% python3 -q
>>> import numpy as np
>>> from numpy import linalg as LA
>>> np.set_printoptions(precision=1, suppress=True, linewidth=160, legacy="1.25")
>>> B = np.array([[-1]])
>>> C = np.array([[3, 4], [0, 1]])
>>> m1 = np.block([[B, np.zeros((1, 2))], [np.zeros((2, 1)), C]])
>>> print(m1)
[[-1.  0.  0.]
 [ 0.  3.  4.]
 [ 0.  0.  1.]]
>>> B = LA.inv(m1)
>>> print(np.round(LA.slogdet(m1)[0], 1))
-1.0
>>> print(LA.inv(B))
[[-1. -0. -0.]
 [ 0.  3.  4.]
 [ 0.  0.  1.]]
>>> print(m1 @ B)
[[1. 0. 0.]
 [0. 1. 0.]
 [0. 0. 1.]]
>>> K = np.array([[7.4, 1.1, -3.2], [1.1, 8.0, 0.3], [-3.2, 0.3, -8.3]])
>>> evals, evecs = LA.eigh(K)
>>> x0 = np.array([-3, -1, -2])
>>> print(round(float(x0 @ K @ x0 / (x0 @ x0)), 1), np.round(evals[0], 1), round(float(evals[-1]), 1))
0.8 -8.9 9.0
>>> print(np.allclose(K @ K.T, K.T @ K))
True
>>> print((K + K.T) / 2)
[[ 7.4  1.1 -3.2]
 [ 1.1  8.   0.3]
 [-3.2  0.3 -8.3]]
>>> print(round(float(np.abs(LA.eigvals(K)).max()), 1))
9.0
>>> print(round(float(LA.det(K)), 1))
-566.0
>>> print((K - K.T) / 2)
[[0. 0. 0.]
 [0. 0. 0.]
 [0. 0. 0.]]
>>> B = np.array([[0, 0, 1, 1]])
>>> A = B.T @ B
>>> print(A)
[[0 0 0 0]
 [0 0 0 0]
 [0 0 1 1]
 [0 0 1 1]]
>>> print((A - A.T) / 2)
[[0. 0. 0. 0.]
 [0. 0. 0. 0.]
 [0. 0. 0. 0.]
 [0. 0. 0. 0.]]
>>> print(np.allclose(A @ A.T, A.T @ A))
True
>>> print(np.sort(np.abs(LA.eigvals(A))))
[0. 0. 0. 2.]
>>> print(A @ A)
[[0 0 0 0]
 [0 0 0 0]
 [0 0 2 2]
 [0 0 2 2]]
>>> print(np.allclose(A, A.T))
True
>>> print(np.round(LA.det(A), 1))
0.0
>>> rng = np.random.default_rng(7858)
>>> theta = rng.uniform(0, 2 * np.pi, 23)
>>> Q, _ = LA.qr(np.array([[-0.6, 1.8], [0.6, -0.2], [1.2, -0.7]]))
>>> M = 5 * np.c_[np.cos(theta), np.sin(theta)] @ Q.T
>>> print(M)
[[ 0.6  2.4  4.3]
 [ 2.2  2.3  3.8]
 [-2.9 -2.2 -3.4]
 [-2.2 -2.3 -3.8]
 [-0.5 -2.4 -4.3]
 [ 2.8 -1.8 -3.7]
 [-2.2 -2.3 -3.8]
 [ 4.8 -0.3 -1.4]
 [ 2.2  2.3  3.9]
 [ 1.3  2.4  4.2]
 [ 3.5 -1.4 -3.3]
 [-0.8  2.3  4.4]
 [ 2.3 -2.  -4. ]
 [-3.4 -2.  -3.1]
 [-2.3 -2.3 -3.8]
 [-4.9  0.1  1.1]
 [-3.5 -2.  -2.9]
 [-0.7  2.3  4.4]
 [ 3.3  2.1  3.1]
 [ 5.   0.6  0.2]
 [-1.9  2.1  4.1]
 [ 3.3  2.1  3.2]
 [ 1.8  2.4  4. ]]
>>> left, sig, Vt = LA.svd(A)
>>> print(sig.round(1) + 0)
[2. 0. 0. 0.]
>>> B = left[:, :1] @ np.diag(sig[:1]) @ Vt[:1]
>>> print(round(LA.norm(A - B) / LA.norm(A), 1))
0.0
>>> print(round(np.abs(A - B).max(), 1))
0.0
>>> print(B)
[[0. 0. 0. 0.]
 [0. 0. 0. 0.]
 [0. 0. 1. 1.]
 [0. 0. 1. 1.]]
>>> print(LA.matrix_rank(B))
1
>>> print(round(np.trace(LA.pinv(M) @ M), 1))
2.0
>>> print(np.abs(np.diag(LA.qr(M)[1])) > 1e-9)
[ True  True False]
>>> print(np.allclose(M[:-1].T @ LA.lstsq(M[:-1].T, M[-1])[0], M[-1]))
True
>>> print(np.unique(M.round(6), axis=0).shape)
(23, 3)
>>> print(LA.lstsq(M[:-1].T, M[-1])[2])
2
>>> gram = np.cov(M, rowvar=False)
>>> print(gram)
[[ 8.3  2.2  2.4]
 [ 2.2  4.4  7.6]
 [ 2.4  7.6 13.3]]
>>> print(gram.shape)
(3, 3)
>>> print(round(np.corrcoef(M[:, 1], M[:, 2])[0, 1], 1))
1.0
>>> print(np.argsort(-M.std(axis=0).round(6), kind="stable"))
[2 0 1]
>>> print(np.median(M, axis=0))
[0.6 0.1 0.2]
>>> print(np.polyfit(M[:, 1], M[:, 2], 1))
[ 1.7 -0.1]
>>> W0 = np.array([[1.6, 2.9, 0.0],
...     [-0.3, 1.3, 2.3],
...     [-4.2, 7.3, 2.1],
...     [-3.9, 8.3, 4.1],
...     [-1.1, 1.1, -1.4],
...     [-1.1, 8.1, 1.8],
...     [-0.3, 6.6, 4.4],
...     [-0.9, 2.6, 0.8],
...     [-1.7, 0.8, 1.6],
...     [-1.6, 6.5, 1.7],
...     [-2.1, 7.1, 3.5],
...     [0.0, 1.9, -1.2],
...     [-1.2, 9.0, 2.4],
...     [-1.3, 1.4, -2.0]])
>>> Ac = W0 - W0.mean(axis=0)
>>> left, sig, Vt = LA.svd(Ac, full_matrices=False)
>>> print(sig)
[12.9  4.6  4.6]
>>> print(np.round(Ac.mean(axis=0), 1) + 0)
[0. 0. 0.]
>>> print(np.round((sig ** 2).sum() ** 2 / (sig ** 4).sum(), 1))
1.5
>>> print(LA.matrix_rank(Ac))
3
>>> print(Vt[0] * np.sign(Vt[0, np.abs(Vt[0]).argmax()]))
[-0.2  0.9  0.5]
>>> print(np.abs(Vt[0]).argmax())
1
>>> data = np.load("case9.npy")
>>> print(data)
[[1 0 0]
 [0 1 0]
 [0 0 1]]
>>> print(data.sum(axis=1))
[1 1 1]
>>> print(data @ np.ones(3))
[1. 1. 1.]
>>> p = np.eye(3)[0]
>>> for _ in range(4):
...     p = p @ data
...     print(p.round(1))
... 
[1. 0. 0.]
[1. 0. 0.]
[1. 0. 0.]
[1. 0. 0.]
>>> B = data / np.sqrt((data ** 2).mean(axis=1, keepdims=True))
>>> print(B[0])
[1.7 0.  0. ]
>>> print(LA.matrix_rank(B) == LA.matrix_rank(data))
True
>>> print(data @ data)
[[1 0 0]
 [0 1 0]
 [0 0 1]]
>>> print((LA.matrix_power((data != 0) + (data.T != 0) + np.eye(3), 3) > 0).astype(int))
[[1 0 0]
 [0 1 0]
 [0 0 1]]
>>> E = np.load("data.npy")
>>> print(E)
[[-1.8  2.2 -1. ]
 [-0.3 -1.3  2.7]
 [ 0.7 -2.9  0.5]
 [ 2.2  1.6 -1.2]
 [-1.3 -2.4 -1.2]
 [ 1.1 -0.1  2.8]
 [ 0.5 -2.  -2.2]
 [ 2.3 -1.3  1.5]
 [ 0.1 -1.1  2.8]
 [ 0.1 -0.4  3. ]
 [ 0.8 -1.  -2.7]
 [ 3.   0.3  0.1]
 [ 0.6 -2.9 -0.2]
 [ 0.7 -1.7  2.4]
 [ 0.4 -0.8 -2.9]
 [-1.7  0.9 -2.3]
 [ 1.2 -2.7  0.6]
 [-1.5 -1.5 -2.1]]
>>> B = np.c_[E[:, :2] @ np.array([[1, 5], [3, 5]]), np.array([1, -2, 1, 2, 0, 0, 1, 2, 0, -1, 2, 2, -2, 0, 1, -1, 0, 1])]
>>> print(B)
[[  4.8   2.    1. ]
 [ -4.2  -8.   -2. ]
 [ -8.  -11.    1. ]
 [  7.   19.    2. ]
 [ -8.5 -18.5   0. ]
 [  0.8   5.    0. ]
 [ -5.5  -7.5   1. ]
 [ -1.6   5.    2. ]
 [ -3.2  -5.    0. ]
 [ -1.1  -1.5  -1. ]
 [ -2.2  -1.    2. ]
 [  3.9  16.5   2. ]
 [ -8.1 -11.5  -2. ]
 [ -4.4  -5.    0. ]
 [ -2.   -2.    1. ]
 [  1.   -4.   -1. ]
 [ -6.9  -7.5   0. ]
 [ -6.  -15.    1. ]]
>>> print(LA.matrix_rank(np.c_[E, B]))
4
>>> print(np.round(LA.lstsq(E, B[:, 0])[0], 1) + 0)
[1. 3. 0.]
>>> F = np.load("mat.npy")
>>> print(F)
[[3. 1. 0. 0.]
 [0. 3. 1. 0.]
 [0. 0. 3. 1.]
 [0. 0. 0. 3.]]
>>> gram = F.T @ F
>>> print(gram)
[[ 9.  3.  0.  0.]
 [ 3. 10.  3.  0.]
 [ 0.  3. 10.  3.]
 [ 0.  0.  3. 10.]]
>>> print(np.trace(gram), (F ** 2).sum())
39.0 39.0
>>> print(LA.eigvalsh(gram)[::-1])
[14.7 11.5  7.8  5. ]
>>> print(LA.svd(F, compute_uv=False) ** 2)
[14.7 11.5  7.8  5. ]
>>> print(np.allclose(gram, gram.T))
True
